>>> import numpy as np
>>> from numpy import linalg as LA
>>> np.set_printoptions(suppress=True, linewidth=120)
>>> rd = lambda a: np.round(a, 4) + 0
>>> A = np.load("m.npy")
>>> A
array([[-0.46, -0.32, -0.27, -0.07, -0.56,  0.29,  0.35],
       [-0.24, -0.22, -0.09, -0.07, -0.34,  0.19,  0.25],
       [-0.85, -0.83, -0.27, -0.28, -1.25,  0.71,  0.95],
       [-0.65, -0.85,  0.  , -0.35, -1.15,  0.7 ,  1.  ],
       [ 0.95,  1.43, -0.18,  0.63,  1.85, -1.16, -1.7 ],
       [-0.27,  1.43, -1.71,  0.98,  1.13, -1.01, -1.85],
       [ 0.19, -0.69,  0.9 , -0.49, -0.51,  0.48,  0.9 ],
       [-0.73, -1.33,  0.36, -0.63, -1.63,  1.06,  1.6 ],
       [ 0.59,  1.71, -0.9 ,  0.91,  1.89, -1.32, -2.1 ],
       [ 2.09, -2.71,  5.22, -2.31, -1.21,  1.72,  3.7 ]])
>>> try:
...     LA.inv(A)
... except LA.LinAlgError as e:
...     print(repr(e))
... 
LinAlgError('Last 2 dimensions of the array must be square')
>>> np.abs(np.diag(LA.qr(A)[1])) > 1e-9
array([ True,  True, False, False, False, False, False])
>>> LA.lstsq(A[:-1].T, A[-1])[2]
np.int32(2)
>>> rd(A @ LA.pinv(A) @ A)
array([[-0.46, -0.32, -0.27, -0.07, -0.56,  0.29,  0.35],
       [-0.24, -0.22, -0.09, -0.07, -0.34,  0.19,  0.25],
       [-0.85, -0.83, -0.27, -0.28, -1.25,  0.71,  0.95],
       [-0.65, -0.85,  0.  , -0.35, -1.15,  0.7 ,  1.  ],
       [ 0.95,  1.43, -0.18,  0.63,  1.85, -1.16, -1.7 ],
       [-0.27,  1.43, -1.71,  0.98,  1.13, -1.01, -1.85],
       [ 0.19, -0.69,  0.9 , -0.49, -0.51,  0.48,  0.9 ],
       [-0.73, -1.33,  0.36, -0.63, -1.63,  1.06,  1.6 ],
       [ 0.59,  1.71, -0.9 ,  0.91,  1.89, -1.32, -2.1 ],
       [ 2.09, -2.71,  5.22, -2.31, -1.21,  1.72,  3.7 ]])
>>> feats = np.load("mat.npy")
>>> feats
array([[4., 1., 1., 1., 1.],
       [1., 4., 1., 1., 1.],
       [1., 1., 4., 1., 1.],
       [1., 1., 1., 4., 1.],
       [1., 1., 1., 1., 4.]])
>>> ev, vecs = LA.eig(feats)
>>> rd(np.sort(LA.eigvals(feats.T)))
array([3., 3., 3., 3., 8.])
>>> rd(np.prod(ev))
np.float64(648.0)
>>> rd(np.sort(LA.eigvals(feats @ feats)))
array([ 9.,  9.,  9.,  9., 64.])
>>> rd(feats @ vecs[:, 0] - ev[0] * vecs[:, 0])
array([0., 0., 0., 0., 0.])
>>> W0 = np.load("w.npy")
>>> rd(W0)
array([[1.    , 0.    , 0.    ],
       [0.3333, 0.3333, 0.3333],
       [0.    , 0.    , 1.    ]])
>>> x = np.array([3, 2, 3])
>>> a = np.maximum(W0 @ x, 0)
>>> rd(W0.T @ a)
array([3.8889, 0.8889, 3.8889])
>>> rd(np.maximum(W0 @ x, 0) - np.maximum(-W0 @ x, 0))
array([3.    , 2.6667, 3.    ])
>>> rd(np.tanh(W0 @ x))
array([0.9951, 0.9904, 0.9951])
>>> np.maximum(W0 @ (3 * x), 0)
array([9., 8., 9.])
>>> U, sig = LA.svd(W0)
Traceback (most recent call last):
  File "<python-input-25>", line 1, in <module>
    U, sig = LA.svd(W0)
    ^^^^^^
ValueError: too many values to unpack (expected 2)
>>> U, sig, Vt = LA.svd(W0, full_matrices=False)
>>> U.shape, sig.shape, Vt.shape
((3, 3), (3,), (3, 3))
>>> rd(U.T @ U)
array([[1., 0., 0.],
       [0., 1., 0.],
       [0., 0., 1.]])
>>> rd(Vt @ Vt.T)
array([[1., 0., 0.],
       [0., 1., 0.],
       [0., 0., 1.]])
>>> rd(np.sqrt((sig ** 2).sum())), rd(LA.norm(W0))
(np.float64(1.5275), np.float64(1.5275))
>>> np.allclose(U * sig @ Vt, W0)
True
>>> (sig > 1e-8).sum()
np.int64(3)
>>> np.abs(U[:, 0]).round(6).argmax()
np.int64(0)
>>> rd(np.einsum("ij,ji->", W0, W0))
np.float64(2.1111)
>>> rd(np.kron(np.eye(2, dtype=int), W0))
array([[1.    , 0.    , 0.    , 0.    , 0.    , 0.    ],
       [0.3333, 0.3333, 0.3333, 0.    , 0.    , 0.    ],
       [0.    , 0.    , 1.    , 0.    , 0.    , 0.    ],
       [0.    , 0.    , 0.    , 1.    , 0.    , 0.    ],
       [0.    , 0.    , 0.    , 0.3333, 0.3333, 0.3333],
       [0.    , 0.    , 0.    , 0.    , 0.    , 1.    ]])
